$ ipython --no-banner

In [1]: import numpy as np

In [2]: from numpy import linalg as LA

In [3]: np.set_printoptions(suppress=True, linewidth=160)

In [4]: tidy = lambda a: np.round(a, 2) + 0

In [5]: A = np.loadtxt("m.csv", delimiter=",")

In [6]: print(A)
[[0. 1. 3. 0. 2. 3. 3. 0. 3. 2. 3. 0. 3.]
 [1. 0. 1. 3. 0. 2. 3. 3. 0. 3. 2. 3. 0.]
 [3. 1. 0. 1. 3. 0. 2. 3. 3. 0. 3. 2. 3.]
 [0. 3. 1. 0. 1. 3. 0. 2. 3. 3. 0. 3. 2.]
 [2. 0. 3. 1. 0. 1. 3. 0. 2. 3. 3. 0. 3.]
 [3. 2. 0. 3. 1. 0. 1. 3. 0. 2. 3. 3. 0.]
 [3. 3. 2. 0. 3. 1. 0. 1. 3. 0. 2. 3. 3.]
 [0. 3. 3. 2. 0. 3. 1. 0. 1. 3. 0. 2. 3.]
 [3. 0. 3. 3. 2. 0. 3. 1. 0. 1. 3. 0. 2.]
 [2. 3. 0. 3. 3. 2. 0. 3. 1. 0. 1. 3. 0.]
 [3. 2. 3. 0. 3. 3. 2. 0. 3. 1. 0. 1. 3.]
 [0. 3. 2. 3. 0. 3. 3. 2. 0. 3. 1. 0. 1.]
 [3. 0. 3. 2. 3. 0. 3. 3. 2. 0. 3. 1. 0.]]

In [7]: r0 = np.array([2, 1])

In [8]: print(np.polyval(r0, A[0]))
[1. 3. 7. 1. 5. 7. 7. 1. 7. 5. 7. 1. 7.]

In [9]: Y = np.array([[3, 1, -3],
   ...:     [-2, 2, -3],
   ...:     [-2, 2, 3],
   ...:     [-2, -3, 2],
   ...:     [-1, -3, -3],
   ...:     [3, -2, -2],
   ...:     [-1, 3, 1],
   ...:     [3, 0, -2],
   ...:     [2, 1, -3],
   ...:     [2, 0, 2],
   ...:     [-1, 2, 2],
   ...:     [-2, 3, -1],
   ...:     [-2, -3, 2]])

In [10]: print(LA.matrix_rank(np.vstack([A, Y.T])))
13

In [11]: print(LA.matrix_rank(A @ Y))
3

In [12]: print(tidy(LA.eigvalsh(A).min()))
-9.14

In [13]: print(tidy(np.sort(np.abs(LA.eigvals(A)))))
[ 0.23  0.63  0.9   1.54  1.83  2.15  2.7   3.73  4.24  8.18  8.29  9.14 22.09]

In [14]: A.inv()
AttributeError: 'numpy.ndarray' object has no attribute 'inv'


In [15]: print(tidy(np.abs(LA.eigvals(A)).max()))
22.09

In [16]: print(np.trace(A))
0.0

In [17]: vals, V = LA.eigh(A)

In [18]: x = np.array([-1, 2, 3, -2, -3, 1, 3, -1, 2, -1, 1, 0, 3])

In [19]: print(tidy(x @ A @ x / (x @ x)), tidy(vals[0]), tidy(vals[-1]))
-0.49 -9.14 22.09

In [20]: print(tidy(LA.eigvalsh(A[1:, 1:])))
[-8.44 -7.85 -4.18 -3.3  -2.49 -1.95 -0.73 -0.39  0.89  0.9   7.49 20.06]

In [21]: feats = np.loadtxt("x.csv", delimiter=",")

In [22]: print(feats)
[[ 1.8   2.13  3.01 -1.31  0.3   2.2   3.   -2.23  2.81 -0.89  2.07 -2.74 -0.24]
 [ 2.3   2.35  3.2  -1.1  -0.55  1.98  3.21 -2.18  2.99 -0.65  1.86 -2.87  0.18]
 [ 2.04  2.44  3.01 -1.33 -0.43  2.15  2.79 -2.1   2.88 -1.02  2.   -2.86 -0.6 ]
 [ 1.63  2.09  2.89 -1.13 -0.24  1.51  2.39 -1.56  3.31 -1.7   1.76 -2.91 -0.06]
 [ 2.03  1.65  2.84 -0.83  0.43  2.14  2.98 -2.04  3.38 -0.97  2.16 -3.25 -0.04]
 [ 1.89  2.08  3.08 -1.08  0.04  2.    3.06 -1.79  3.05 -1.19  2.05 -2.72 -0.2 ]
 [ 2.41  2.1   3.05 -0.83  0.64  2.53  3.   -2.    2.73 -0.99  2.13 -2.49 -0.26]
 [ 1.81  2.02  2.95 -0.26  0.01  1.87  2.68 -2.17  3.   -0.86  2.44 -2.77  0.05]
 [ 1.82  2.11  3.32 -0.62 -0.25  2.02  3.06 -1.9   2.96 -1.2   2.18 -3.07  0.  ]
 [ 1.81  2.24  2.83 -0.77 -0.2   1.57  3.14 -1.82  3.08 -0.97  1.89 -2.8   0.38]
 [ 2.11  2.25  2.92 -1.02 -0.03  1.97  2.81 -1.88  3.02 -0.93  1.92 -2.81 -0.44]
 [ 2.5   1.65  2.97 -0.87  0.59  1.84  2.77 -1.97  3.07 -1.04  1.68 -2.68 -0.21]
 [ 2.02  1.87  3.61 -1.01  0.3   1.67  2.48 -1.85  2.92 -0.81  1.62 -3.   -0.05]
 [ 1.77  3.13 -3.2  -0.59  3.39  0.78  2.6   3.13  3.35 -3.04  1.79 -2.1   0.98]
 [ 2.05  2.7  -2.85 -1.15  3.06  1.11  2.13  3.13  3.09 -3.65  2.08 -1.56  1.13]
 [ 1.51  2.7  -3.05 -0.85  3.35  0.65  1.98  2.48  2.75 -2.86  1.89 -2.4   0.45]
 [ 1.76  3.1  -3.32 -1.06  2.82  1.23  1.99  2.42  2.6  -3.    2.46 -2.05  1.45]
 [ 1.99  3.27 -3.   -0.68  3.04  1.04  1.77  2.61  2.95 -2.66  1.66 -1.88  0.88]
 [ 2.56  3.68 -2.94 -0.86  3.18  1.03  1.87  2.64  3.3  -3.06  1.59 -1.51  0.83]
 [ 1.86  3.   -2.74 -1.03  3.26  0.96  2.41  3.05  3.24 -3.    2.48 -1.66  1.26]
 [ 2.14  3.39 -2.8  -0.83  3.26  1.11  2.06  3.25  2.95 -3.13  1.89 -2.55  0.71]
 [ 2.33  2.78 -2.57 -1.11  3.09  0.86  2.39  3.7   3.18 -2.82  1.88 -2.1   1.15]
 [ 2.04  3.47 -3.14 -0.93  3.08  1.05  1.61  3.37  2.77 -2.87  1.9  -1.88  1.15]
 [ 2.15  2.54 -2.33 -0.98  3.02  1.06  2.5   3.27  3.38 -2.68  2.61 -1.74  1.11]
 [ 1.61  3.06 -2.86 -1.25  2.58  1.14  2.71  2.97  3.01 -3.3   2.36 -2.4   0.78]
 [ 2.49  2.74 -2.98 -0.73  2.67  1.1   2.3   2.99  2.94 -3.06  2.04 -1.56  0.85]]

In [23]: q, r_ = LA.qr(feats)

In [24]: print(np.allclose(r_.T @ r_, feats.T @ feats))
True
